% ipython --no-banner

In [1]: import numpy as np

In [2]: from numpy import linalg as LA

In [3]: np.set_printoptions(precision=3, suppress=True, linewidth=140)

In [4]: J = np.load("m.npy")

In [5]: print(J)
[[-9 -5 -8]
 [-4  0 -3]
 [-6 -2 -5]
 [-6 -2 -5]]

In [6]: # rows 2 and 3 are equal

In [7]: print([round(float(x), 3) for x in LA.svd(J, compute_uv=False)[:3]])
[17.913, 2.033, 0.0]

In [8]: print(LA.matrix_rank(J, rtol=0.1))
2

In [9]: print(LA.cond(J) > 100)
True

In [10]: A = np.load("w.npy")

In [11]: print(A)
[[2 3 5]
 [3 2 4]
 [5 4 0]]

In [12]: P = np.triu(np.array([[1, 2, 3], [3, 2, 0], [2, 1, 1]]), 1) + np.eye(3)

In [13]: out = P @ A @ LA.inv(P)

In [14]: print(LA.matrix_rank(out))
3

In [15]: print(np.round(LA.det(out), 3))
38.0

In [16]: print(out)
[[ 23. -27. -56.]
 [  3.  -4.  -5.]
 [  5.  -6. -15.]]

In [17]: print(np.trace(out), np.trace(A))
4.0 4

In [18]: out = A ** -1
Traceback (most recent call last):
  Cell In[18], line 1
    out = A ** -1
ValueError: Integers to negative integer powers are not allowed.


In [19]: out = LA.inv(A)

In [20]: print((np.abs(out) > 1e-9).astype(int))
[[1 1 1]
 [1 1 1]
 [1 1 1]]

In [21]: print(np.round(A @ out, 3) + 0)
[[1. 0. 0.]
 [0. 1. 0.]
 [0. 0. 1.]]

In [22]: print(round(LA.slogdet(A)[0], 3))
1.0

In [23]: print(np.allclose(out, A.T))
False

In [24]: print(LA.det(A) * out)
[[-16.  20.   2.]
 [ 20. -25.   7.]
 [  2.   7.  -5.]]

In [25]: print(round(LA.cond(A), 3))
10.214

In [26]: print(np.round(LA.det(A) * LA.det(out), 3))
1.0

In [27]: rng = np.random.default_rng(795343)

In [28]: labels = rng.permutation(3)

In [29]: print(labels)
[1 2 0]

In [30]: out = A[labels][:, labels]

In [31]: print(np.sort(np.abs(LA.eigvals(out))))
[0.916 4.437 9.353]

In [32]: print(np.diag(out))
[2 0 2]

In [33]: print(out)
[[2 4 3]
 [4 0 5]
 [3 5 2]]

In [34]: data = np.load("run13.npy")

In [35]: print(data)
[[ 1  0  0  0]
 [ 1  1  0  0]
 [ 0 -3  1  0]
 [ 3  1  1  1]]

In [36]: labels = rng.permutation(4)

In [37]: print(labels)
[2 1 3 0]

In [38]: out = data[labels][:, labels]

In [39]: print(out)
[[ 1 -3  0  0]
 [ 0  1  0  1]
 [ 1  1  1  3]
 [ 0  0  0  1]]

In [40]: print(np.trace(out))
4

In [41]: print(np.round(LA.det(out), 3), round(float(LA.det(data[labels])), 3))
1.0 1.0

In [42]: print(np.diag(out))
[1 1 1 1]

In [43]: print(np.sort(np.abs(LA.eigvals(out))))
[1. 1. 1. 1.]

In [44]: W0 = np.load("out8.npy")

In [45]: print(W0)
[[ 0 -1  1]
 [ 1  0 -1]
 [-1  1  0]]

In [46]: # skew-symmetric

In [47]: left, sig, VT = LA.svd(W0)

In [48]: V = VT[:(sig > 1e-8).sum()]

In [49]: x0 = W0[0] + -3 * W0[1] + rng.integers(2) * np.eye(3)[1]

In [50]: print(x0)
[-3. -1.  4.]

In [51]: print(V.T @ V)
[[ 0.667 -0.333 -0.333]
 [-0.333  0.667 -0.333]
 [-0.333 -0.333  0.667]]

In [52]: left, sig, VT = LA.svd(W0)

In [53]: print(np.argmax(sig[:-1] / (sig[1:] + 1e-6)) + 1)
2

In [54]: out = left[:, :2] @ np.diag(sig[:2]) @ VT[:2]

In [55]: print(out.round(3) + 0)
[[ 0. -1.  1.]
 [ 1.  0. -1.]
 [-1.  1.  0.]]

In [56]: print(LA.matrix_rank(out))
2

In [57]: r = LA.matrix_rank(W0)

In [58]: print(r)
2

In [59]: N = LA.svd(W0)[2][r:].T

In [60]: print(N @ N.T)
[[0.333 0.333 0.333]
 [0.333 0.333 0.333]
 [0.333 0.333 0.333]]

In [61]: print([int(LA.matrix_rank(W0[:i])) for i in range(1, len(W0) + 1)])
[1, 2, 2]

In [62]: print(LA.matrix_rank(W0.T @ W0), LA.matrix_rank(W0 @ W0.T))
2 2

In [63]: print([int(LA.matrix_rank(np.delete(W0, i, axis=0))) for i in range(3)])
[2, 2, 2]

In [64]: print([int(LA.matrix_rank(W0[:, :j + 1])) for j in range(3)])
[1, 2, 2]

In [65]: print((W0 @ W0)[0])
[-2  1  1]

In [66]: print(np.sort(np.abs(np.fft.fft(W0[0]))), np.round(np.sort(LA.svd(W0, compute_uv=False)), 3) + 0)
[0.    1.732 1.732] [0.    1.732 1.732]

In [67]: print(np.allclose(W0 @ W0.T, W0.T @ W0))
True

In [68]: u = np.array([6, 3, 6, 5])

In [69]: r1 = np.array([2, 0, 0])

In [70]: K = u[:, None] + r1[None, :]

In [71]: print(K)
[[8 6 6]
 [5 3 3]
 [8 6 6]
 [7 5 5]]

In [72]: # columns 1 and 2 are equal

In [73]: u, r1 = K[1], K[2]

In [74]: print(u @ u)
43

In [75]: p = (u @ r1) / (u @ u) * u

In [76]: print(LA.matrix_rank(np.outer(u, r1)))
1

In [77]: print(np.outer(u, r1))
[[40 30 30]
 [24 18 18]
 [24 18 18]]

In [78]: print(p)
[8.837 5.302 5.302]

In [79]: print(np.round(LA.norm(u + r1) ** 2 + LA.norm(u - r1) ** 2, 3))
358.0

In [80]: feats = np.load("a.npy")

In [81]: print(feats)
[[ 12.115  -2.975   2.623]
 [ 12.062  -2.962   2.605]
 [ 10.854  -2.66    2.195]
 [ 10.799  -2.646   2.177]
 [  9.625  -2.362   1.79 ]
 [  7.993  -1.985   1.275]
 [  7.724  -1.925   1.193]
 [  2.115  -0.854  -0.117]
 [  0.87   -0.583  -0.11 ]
 [  0.804  -0.558  -0.101]
 [  0.264  -0.242  -0.017]
 [  0.196  -0.184  -0.009]
 [ -0.183   0.19   -0.008]
 [ -0.691   0.748  -0.103]
 [ -0.999   1.087  -0.194]
 [ -1.038   1.129  -0.207]
 [ -1.051   1.144  -0.212]
 [ -1.373   1.49   -0.326]
 [ -1.794   1.932  -0.493]
 [ -2.973   3.112  -1.015]
 [ -5.814   5.724  -2.41 ]
 [ -6.716   6.51   -2.87 ]
 [ -6.9     6.669  -2.964]
 [-10.589   9.741  -4.883]
 [-12.453  11.235  -5.864]
 [-12.875  11.569  -6.087]]

In [82]: gram = np.cov(feats, rowvar=False)

In [83]: print(round(float(np.corrcoef(feats[:, 2], feats[:, 1])[0, 1]), 3))
-0.985

In [84]: print(np.median(feats, axis=0))
[-0.437  0.469 -0.114]

In [85]: print(np.corrcoef(feats.T))
[[ 1.    -0.931  0.957]
 [-0.931  1.    -0.985]
 [ 0.957 -0.985  1.   ]]

In [86]: print(np.argsort(-feats.std(axis=0).round(6), kind="stable"))
[0 1 2]

In [87]: print(feats.std(axis=0))
[7.131 4.261 2.333]

In [88]: print(np.argwhere(np.triu(np.abs(np.corrcoef(feats.T)) > 0.8, 1)))
[[0 1]
 [0 2]
 [1 2]]

In [89]: out = np.c_[feats[:, :2] @ np.array([[0, 1], [2, 2]]), np.array([2, 5, 1, 5, 5, 7, 1, 6, 1, 6, 2, 4, 1, 6, 2, 6, 8, 0, 7, 1, 1, 1, 9, 5, 8, 3])]

In [90]: print(out)
[[-5.95   6.165  2.   ]
 [-5.924  6.138  5.   ]
 [-5.32   5.534  1.   ]
 [-5.292  5.507  5.   ]
 [-4.724  4.901  5.   ]
 [-3.97   4.023  7.   ]
 [-3.85   3.874  1.   ]
 [-1.708  0.407  6.   ]
 [-1.166 -0.296  1.   ]
 [-1.116 -0.312  6.   ]
 [-0.484 -0.22   2.   ]
 [-0.368 -0.172  4.   ]
 [ 0.38   0.197  1.   ]
 [ 1.496  0.805  6.   ]
 [ 2.174  1.175  2.   ]
 [ 2.258  1.22   6.   ]
 [ 2.288  1.237  8.   ]
 [ 2.98   1.607  0.   ]
 [ 3.864  2.07   7.   ]
 [ 6.224  3.251  1.   ]
 [11.448  5.634  1.   ]
 [13.02   6.304  1.   ]
 [13.338  6.438  9.   ]
 [19.482  8.893  5.   ]
 [22.47  10.017  8.   ]
 [23.138 10.263  3.   ]]

In [91]: print(np.round(LA.lstsq(feats, out[:, 0])[0], 3) + 0)
[0. 2. 0.]
